% python3 -q
>>> import numpy as np
>>> from numpy import linalg as LA
>>> np.set_printoptions(precision=2, suppress=True, linewidth=160)
>>> arr = np.load("block13.npy")
>>> arr
array([[1., 0., 0.],
       [0., 1., 0.],
       [0., 0., 1.]])
>>> np.sort(np.abs(LA.eigvals(arr)))
array([1., 1., 1.])
>>> np.allclose(arr @ arr.T, arr.T @ arr)
True
>>> print([int(LA.matrix_rank(LA.matrix_power(arr, p))) for p in range(1, 4)])
[3, 3, 3]
>>> LA.matrix_power(arr - np.diag(np.diag(arr)), 3)
array([[0., 0., 0.],
       [0., 0., 0.],
       [0., 0., 0.]])
>>> np.poly(arr)
array([ 1., -3.,  3., -1.])
>>> np.einsum("ii->", arr)
np.float64(3.0)
>>> LA.eigvals(arr)
array([1., 1., 1.])
>>> print(round(LA.det(2 * arr), 2), round(LA.det(arr), 2))
8.0 1.0
>>> print(np.kron(np.eye(2, dtype=int), arr))
[[1. 0. 0. 0. 0. 0.]
 [0. 1. 0. 0. 0. 0.]
 [0. 0. 1. 0. 0. 0.]
 [0. 0. 0. 1. 0. 0.]
 [0. 0. 0. 0. 1. 0.]
 [0. 0. 0. 0. 0. 1.]]
>>> np.einsum("ij,ji->", arr, arr)
np.float64(3.0)
>>> print(round(float(LA.det(arr[::-1])), 2))
-1.0
>>> print(round(float(LA.det(arr.T)), 2))
1.0
>>> K = np.load("sample10.npy")
>>> K
array([[0, 1, 0, 1],
       [1, 0, 1, 1],
       [0, 1, 0, 0],
       [1, 1, 0, 0]])
>>> # symmetric
>>> round(float(LA.eigvalsh(K).min()), 2)
-1.48
>>> [round(float(LA.det(K[:i, :i])), 2) + 0 for i in range(1, 5)]
[0.0, -1.0, 0.0, 1.0]
>>> ev, evecs = LA.eigh(K)
>>> vec = np.array([1, -2, -1, 0])
>>> vec @ K @ vec / (vec @ vec), round(float(ev[0]), 2), round(float(ev[-1]), 2)
(np.float64(0.0), -1.48, 2.17)
>>> proj = np.triu(np.array([[2, 1, 0, 0], [1, 0, 2, 2], [0, 0, 2, 0], [0, 2, 1, 2]]), 1) + np.eye(4)
>>> Y = proj @ K @ LA.inv(proj)
>>> np.trace(Y), np.trace(K)
(np.float64(0.0), np.int64(0))
>>> np.round(LA.norm(K, 2), 2)
np.float64(2.17)
>>> print(K[3] @ K[2])
1
>>> print(LA.norm(K, axis=0))
[1.41 1.73 1.   1.41]
>>> np.round(LA.norm(K[3] - K[2]), 2)
np.float64(1.0)
>>> print(np.round(LA.norm(K, 1), 2), round(LA.norm(K, np.inf), 2))
3.0 3.0
>>> round(float(LA.norm(K[3], 1)), 2), round(float(LA.norm(K[3], np.inf)), 2)
(2.0, 1.0)
>>> round(float(LA.norm(K) ** 2 / LA.norm(K, 2) ** 2), 2)
1.7
>>> O = K.astype(float).copy()
>>> for j in range(4):
...     O[:, j] -= O[:, :j] @ (O[:, :j].T @ O[:, j])
...     O[:, j] /= LA.norm(O[:, j])
... 
>>> np.round(O.T @ O, 2) + 0
array([[1., 0., 0., 0.],
       [0., 1., 0., 0.],
       [0., 0., 1., 0.],
       [0., 0., 0., 1.]])
>>> m1 = np.array([[2.0, 0.0, 0.0], [5.0, 2.0, 0.0], [0.0, 0.0, 2.0]])
>>> ev, evecs = LA.eig(m1)
>>> ev
array([2., 2., 2.])
>>> np.prod(ev)
np.float64(8.0)
>>> np.sort(LA.eigvals(m1 @ m1))
array([4., 4., 4.])
>>> m1 @ evecs[:, 0] - ev[0] * evecs[:, 0]
array([0., 0., 0.])
>>> O, Rm = LA.qr(K)
>>> np.abs(np.diag(Rm))
array([1.41, 1.58, 0.63, 0.71])
>>> np.allclose(Rm.T @ Rm, K.T @ K)
True
>>> O.round(2) + 0
array([[ 0.  ,  0.63, -0.32, -0.71],
       [-0.71, -0.32, -0.63,  0.  ],
       [ 0.  ,  0.63, -0.32,  0.71],
       [-0.71,  0.32,  0.63,  0.  ]])
>>> vec = np.array([-2, 2, -2])
>>> target = m1 @ vec
>>> target
array([-4., -6., -4.])
>>> LA.solve(m1, m1[:, 1])
array([0., 1., 0.])
>>> print(LA.solve(m1, target))
[-2.  2. -2.]
>>> LA.solve(m1.T, m1[0])
array([1., 0., 0.])
>>> LA.matrix_rank(m1)
np.int64(3)
>>> round(float(LA.norm(m1)), 2)
6.08
>>> LA.svd(m1, compute_uv=False)
array([5.7, 2. , 0.7])
>>> print(np.abs(m1).max())
5.0
>>> np.diff(m1, axis=0)
array([[ 3.,  2.,  0.],
       [-5., -2.,  2.]])
>>> m1.shape
(3, 3)
>>> np.unravel_index(np.abs(m1).argmax(), m1.shape)
(np.int64(1), np.int64(0))
>>> m1.sum(axis=0)
array([7., 2., 2.])
>>> A = np.loadtxt("w.csv", delimiter=",")
>>> A
array([[-3.82, -2.95, -1.32],
       [ 2.97, -2.39, -3.23],
       [ 1.27, -3.25,  3.58]])
>>> vec = np.array([1, 1, 2])
>>> a = np.maximum(A @ vec, 0)
>>> print(np.flatnonzero(a > 1e-9))
[2]
>>> np.maximum(A @ vec, 0) - np.maximum(-A @ vec, 0)
array([-9.41, -5.89,  5.17])
>>> print(np.tanh(A @ vec))
[-1. -1.  1.]
>>> print(np.round(A @ A.T, 2) + 0)
[[25.  0.  0.]
 [ 0. 25.  0.]
 [ 0.  0. 25.]]
>>> np.round(A.T @ A, 2) + 0
array([[25.,  0.,  0.],
       [ 0., 25.,  0.],
       [ 0.,  0., 25.]])
>>> round(A[:, 0] @ A[:, 1], 2)
np.float64(0.0)
>>> print(LA.norm(A, axis=0))
[5. 5. 5.]
>>> LA.svd(A, compute_uv=False)
array([5., 5., 5.])
>>> Y = LA.inv(A)
>>> print(round(float(LA.slogdet(A)[0]), 2))
1.0
>>> np.allclose(Y, A.T)
False
>>> Y
array([[-0.15,  0.12,  0.05],
       [-0.12, -0.1 , -0.13],
       [-0.05, -0.13,  0.14]])
>>> LA.inv(Y)
array([[-3.82, -2.95, -1.32],
       [ 2.97, -2.39, -3.23],
       [ 1.27, -3.25,  3.58]])
>>> (np.abs(Y) > 1e-9).astype(int)
array([[1, 1, 1],
       [1, 1, 1],
       [1, 1, 1]])
>>> LA.det(A) * Y
array([[-19.08,  14.84,   6.36],
       [-14.73, -11.97, -16.27],
       [ -6.61, -16.17,  17.88]])
>>> round(LA.cond(A), 2)
np.float64(1.0)
>>> M = np.loadtxt("out1.csv", delimiter=",")
>>> M
array([[ 3., -3.,  2., -2.],
       [-2.,  0., -2.,  1.],
       [-2., -2., -2., -2.]])
>>> round(float(LA.eigvals(A).sum().real), 2)
-2.63
>>> np.kron(np.eye(2, dtype=int), A)
array([[-3.82, -2.95, -1.32, -0.  , -0.  , -0.  ],
       [ 2.97, -2.39, -3.23,  0.  , -0.  , -0.  ],
       [ 1.27, -3.25,  3.58,  0.  , -0.  ,  0.  ],
       [-0.  , -0.  , -0.  , -3.82, -2.95, -1.32],
       [ 0.  , -0.  , -0.  ,  2.97, -2.39, -3.23],
       [ 0.  , -0.  ,  0.  ,  1.27, -3.25,  3.58]])
>>> LA.eigvals(A)
array([-3.82+3.23j, -3.82-3.23j,  5.  +0.j  ])
>>> Y = np.array([[7, 3, 5], [-3, 6, 0], [8, -9, 4], [1, 8, 4]])
>>> print(np.einsum("ij,ij->i", M, M))
[26.  9. 16.]
>>> LA.matrix_rank(M @ Y)
np.int64(3)
>>> np.einsum("ik,kj->ji", M, Y)
array([[ 44., -29., -26.],
       [-43.,  20., -16.],
       [ 15., -14., -26.]])
>>> print(np.einsum("ij->j", M))
[-1. -5. -2. -3.]
>>> left, s, VT = LA.svd(M, full_matrices=False)
>>> print(round(np.sqrt((s ** 2).sum()), 2), round(float(LA.norm(M)), 2))
7.14 7.14
>>> np.abs(VT[0])
array([0.68, 0.39, 0.53, 0.32])
>>> np.abs(left[:, 0]).round(6).argmax()
np.int64(0)
>>> np.allclose(left * s @ VT, M)
True
>>> W = np.array([[1, -2], [-1, 2], [-1, 1], [-3, -2]])
>>> c = np.array([-2, 0])
>>> act = np.maximum(M @ W + c, 0)
>>> act
array([[8., 0.],
       [0., 0.],
       [6., 2.]])
>>> print((act > 0).mean(axis=0))
[0.67 0.33]
>>> basis = np.array([[-3, 3], [1, 0]])
>>> W @ basis
array([[-5,  3],
       [ 5, -3],
       [ 4, -3],
       [ 7, -9]])
>>> O, _ = LA.qr(np.array([[1.4, 0.3, -0.3, 0.7],
...     [-0.6, -1.7, 0.2, 1.0],
...     [-0.1, -0.8, 1.5, -0.1],
...     [0.0, -0.5, 0.7, -1.2]]))
>>> X = 4 * O
>>> X
array([[-3.67, -1.45,  0.62, -0.25],
       [ 1.57, -3.09,  1.98, -0.31],
       [ 0.26, -1.73, -3.17, -1.69],
       [-0.  , -1.18, -1.28,  3.6 ]])
>>> O, Rm = LA.qr(X)
>>> abs(Rm[0, 0]), round(float(LA.norm(X[:, 0])), 2)
(np.float64(4.0), 4.0)
>>> round(float(np.trace(O @ O.T)), 2)
4.0
>>> O.shape, Rm.shape
((4, 4), (4, 4))
>>> np.round(O.T @ O, 2) + 0
array([[1., 0., 0., 0.],
       [0., 1., 0., 0.],
       [0., 0., 1., 0.],
       [0., 0., 0., 1.]])
>>> Rm.round(2) + 0
array([[4., 0., 0., 0.],
       [0., 4., 0., 0.],
       [0., 0., 4., 0.],
       [0., 0., 0., 4.]])
>>> np.allclose(Rm.T @ Rm, X.T @ X)
True
>>> E = np.load("x.npy")
>>> E
array([[0.02, 3.  , 2.  ],
       [2.  , 0.02, 4.  ],
       [0.  , 3.  , 2.02]])
>>> proj = np.triu(np.array([[3, 3, 3], [3, 1, 0], [0, 1, 0]]), 1) + np.eye(3)
>>> Y = proj @ E @ LA.inv(proj)
>>> np.round(LA.det(Y), 2)
np.float64(-0.36)
>>> proj @ E - E @ proj
array([[ 6.,  9., 18.],
       [ 0., -6., -6.],
       [ 0.,  0.,  0.]])
>>> print(np.round(np.trace(Y), 2), np.trace(E))
2.06 2.06
>>> np.poly(Y)
array([  1.  ,  -2.06, -17.92,   0.36])
